% ipython --no-banner

In [1]: import numpy as np

In [2]: np.set_printoptions(precision=2, suppress=True, linewidth=100, floatmode="fixed")

In [3]: def rd(a):
   ...:     return np.round(a, 2) + 0
   ...: 

In [4]: W0 = np.array([[3, 2, 3, 2], [2, 1, 2, 1], [3, 2, 3, 2], [2, 1, 2, 1]])

In [5]: rng = np.random.default_rng(47227)

In [6]: labels = rng.permutation(4)

In [7]: labels
Out[7]: array([2, 0, 1, 3])

In [8]: M2 = W0[labels][:, labels]

In [9]: rd(np.linalg.det(M2)), rd(np.linalg.det(W0[labels]))
Out[9]: (np.float64(0.0), np.float64(0.0))

In [10]: M2
Out[10]: 
array([[3, 3, 2, 2],
       [3, 3, 2, 2],
       [2, 2, 1, 1],
       [2, 2, 1, 1]])

In [11]: np.trace(M2)
Out[11]: np.int64(8)

In [12]: data = np.loadtxt("m.csv", delimiter=",")

In [13]: data
Out[13]: 
array([[ 2.00,  2.00,  2.00,  2.00,  2.00,  2.00,  2.00,  2.00,  2.00,  2.00,  2.00,  2.00,  2.00,
         2.00],
       [ 2.00,  4.00,  4.00,  4.00,  4.00,  4.00,  4.00,  4.00,  4.00,  4.00,  4.00,  4.00,  4.00,
         4.00],
       [ 2.00,  4.00,  6.00,  6.00,  6.00,  6.00,  6.00,  6.00,  6.00,  6.00,  6.00,  6.00,  6.00,
         6.00],
       [ 2.00,  4.00,  6.00,  8.00,  8.00,  8.00,  8.00,  8.00,  8.00,  8.00,  8.00,  8.00,  8.00,
         8.00],
       [ 2.00,  4.00,  6.00,  8.00, 10.00, 10.00, 10.00, 10.00, 10.00, 10.00, 10.00, 10.00, 10.00,
        10.00],
       [ 2.00,  4.00,  6.00,  8.00, 10.00, 12.00, 12.00, 12.00, 12.00, 12.00, 12.00, 12.00, 12.00,
        12.00],
       [ 2.00,  4.00,  6.00,  8.00, 10.00, 12.00, 14.00, 14.00, 14.00, 14.00, 14.00, 14.00, 14.00,
        14.00],
       [ 2.00,  4.00,  6.00,  8.00, 10.00, 12.00, 14.00, 16.00, 16.00, 16.00, 16.00, 16.00, 16.00,
        16.00],
       [ 2.00,  4.00,  6.00,  8.00, 10.00, 12.00, 14.00, 16.00, 18.00, 18.00, 18.00, 18.00, 18.00,
        18.00],
       [ 2.00,  4.00,  6.00,  8.00, 10.00, 12.00, 14.00, 16.00, 18.00, 20.00, 20.00, 20.00, 20.00,
        20.00],
       [ 2.00,  4.00,  6.00,  8.00, 10.00, 12.00, 14.00, 16.00, 18.00, 20.00, 22.00, 22.00, 22.00,
        22.00],
       [ 2.00,  4.00,  6.00,  8.00, 10.00, 12.00, 14.00, 16.00, 18.00, 20.00, 22.00, 24.00, 24.00,
        24.00],
       [ 2.00,  4.00,  6.00,  8.00, 10.00, 12.00, 14.00, 16.00, 18.00, 20.00, 22.00, 24.00, 26.00,
        26.00],
       [ 2.00,  4.00,  6.00,  8.00, 10.00, 12.00, 14.00, 16.00, 18.00, 20.00, 22.00, 24.00, 26.00,
        28.00]])

In [14]: M2 = np.linalg.inv(data)

In [15]: rd(np.linalg.det(data) * np.linalg.det(M2))
Out[15]: np.float64(1.0)

In [16]: rd(np.linalg.cond(data))
Out[16]: np.float64(337.19)

In [17]: np.allclose(M2, data.T)
Out[17]: False

In [18]: vals, V = np.linalg.eigh(data)

In [19]: np.unique(vals.round(6) + 0, return_counts=True)[1]
Out[19]: array([1, 1, 1, 1, 1, 1, 1, 1, 1, 1, 1, 1, 1, 1])
